>>> import numpy as np
>>> np.set_printoptions(suppress=True, linewidth=120)
>>> tidy = lambda a: np.round(a, 2) + 0
>>> X = np.loadtxt("w.csv", delimiter=",")
>>> print(tidy(X))
[[0.49 0.1  0.49]
 [0.1  0.02 0.1 ]
 [0.49 0.1  0.49]]
>>> # row 2 repeats row 0
>>> x0 = np.array([-1, 1, 1])
>>> print(tidy((x0 - X @ x0) @ (X @ x0)))
0.0
>>> print(tidy(np.linalg.eigvalsh(2 * X - np.eye(3))))
[-1. -1.  1.]
>>> print(np.trace(X))
1.0
>>> print(tidy(np.eye(3) - X))
[[ 0.51 -0.1  -0.49]
 [-0.1   0.98 -0.1 ]
 [-0.49 -0.1   0.51]]
>>> print(np.abs(np.diag(np.linalg.qr(X)[1])) > 1e-9)
[ True False False]
>>> print(np.unique(X.round(6), axis=0).shape)
(2, 3)
>>> print(tidy(X @ np.linalg.pinv(X) @ X))
[[0.49 0.1  0.49]
 [0.1  0.02 0.1 ]
 [0.49 0.1  0.49]]
>>> print(tidy(np.trace(np.linalg.pinv(X) @ X)))
1.0
>>> print(np.linalg.lstsq(X[:-1].T, X[-1])[2])
1
>>> theta = np.radians(180)
>>> Rm = np.eye(3)
>>> Rm[2, 2] = Rm[1, 1] = np.cos(theta)
>>> Rm[2, 1], Rm[1, 2] = -np.sin(theta), np.sin(theta)
>>> print(tidy(Rm))
[[ 1.  0.  0.]
 [ 0. -1.  0.]
 [ 0.  0. -1.]]
>>> M2 = X @ Rm.T
>>> print(tidy(np.abs(M2 - X).max(axis=0)))
[0.   0.2  0.98]
>>> print(tidy(np.linalg.det(Rm)), np.trace(Rm))
1.0 -1.0
>>> print(tidy(np.linalg.svd(X, compute_uv=False)), tidy(np.linalg.svd(M2, compute_uv=False)))
[1. 0. 0.] [1. 0. 0.]
>>> M = np.loadtxt("run7.csv", delimiter=",")
>>> print(tidy(M))
[[0.3  0.3  0.17 0.3 ]
 [0.3  0.3  0.17 0.3 ]
 [0.17 0.17 0.09 0.17]
 [0.3  0.3  0.17 0.3 ]]
>>> P = np.triu(np.array([[2, -1, 1, 3], [3, 0, 1, 3], [0, -3, 1, 2], [2, 2, -3, 0]]), 1) + np.eye(4)
>>> M2 = P @ M @ np.linalg.inv(P)
>>> print(np.linalg.matrix_rank(M2))
1
>>> r = np.linalg.matrix_rank(M)
>>> print(r)
1
>>> N = np.linalg.svd(M)[2][r:].T
>>> print(np.linalg.matrix_rank(M.T @ M), np.linalg.matrix_rank(M @ M.T))
1 1
>>> print([int(np.linalg.matrix_rank(M[:i])) for i in range(1, len(M) + 1)])
[1, 1, 1, 1]
>>> print([int(np.linalg.matrix_rank(np.delete(M, i, axis=0))) for i in range(4)])
[1, 1, 1, 1]
>>> x0 = np.array([-1, 2, 1, 3])
>>> print(tidy((x0 - M @ x0) @ (M @ x0)))
0.0
>>> print(tidy(np.eye(4) - M))
[[ 0.7  -0.3  -0.17 -0.3 ]
 [-0.3   0.7  -0.17 -0.3 ]
 [-0.17 -0.17  0.91 -0.17]
 [-0.3  -0.3  -0.17  0.7 ]]
>>> w, evecs = np.linalg.eigh(M)
>>> x0 = np.array([0, -2, -2, 1])
>>> print(tidy(np.linalg.eigvalsh(M[1:, 1:])))
[0.  0.  0.7]
>>> print(tidy(evecs * np.maximum(w, 0) @ evecs.T))
[[0.3  0.3  0.17 0.3 ]
 [0.3  0.3  0.17 0.3 ]
 [0.17 0.17 0.09 0.17]
 [0.3  0.3  0.17 0.3 ]]
>>> feats = np.load("m.npy")
>>> print(feats)
[[0 1 1 0]
 [1 0 1 0]
 [1 1 0 0]
 [0 0 0 0]]
>>> print(np.trace(feats @ feats @ feats) // 6)
1
>>> print(feats @ feats)
[[2 1 1 0]
 [1 2 1 0]
 [1 1 2 0]
 [0 0 0 0]]
>>> print(feats.sum(axis=0))
[2 2 2 0]
>>> print(np.argwhere(np.triu(feats)))
[[0 1]
 [0 2]
 [1 2]]
>>> L = np.diag(feats.sum(axis=1)) - feats
>>> print(L)
[[ 2 -1 -1  0]
 [-1  2 -1  0]
 [-1 -1  2  0]
 [ 0  0  0  0]]
>>> print(np.linalg.matrix_rank(L))
2
>>> print(L @ np.ones(4))
[0. 0. 0. 0.]
>>> print(round(np.linalg.det(L[1:, 1:])))
0
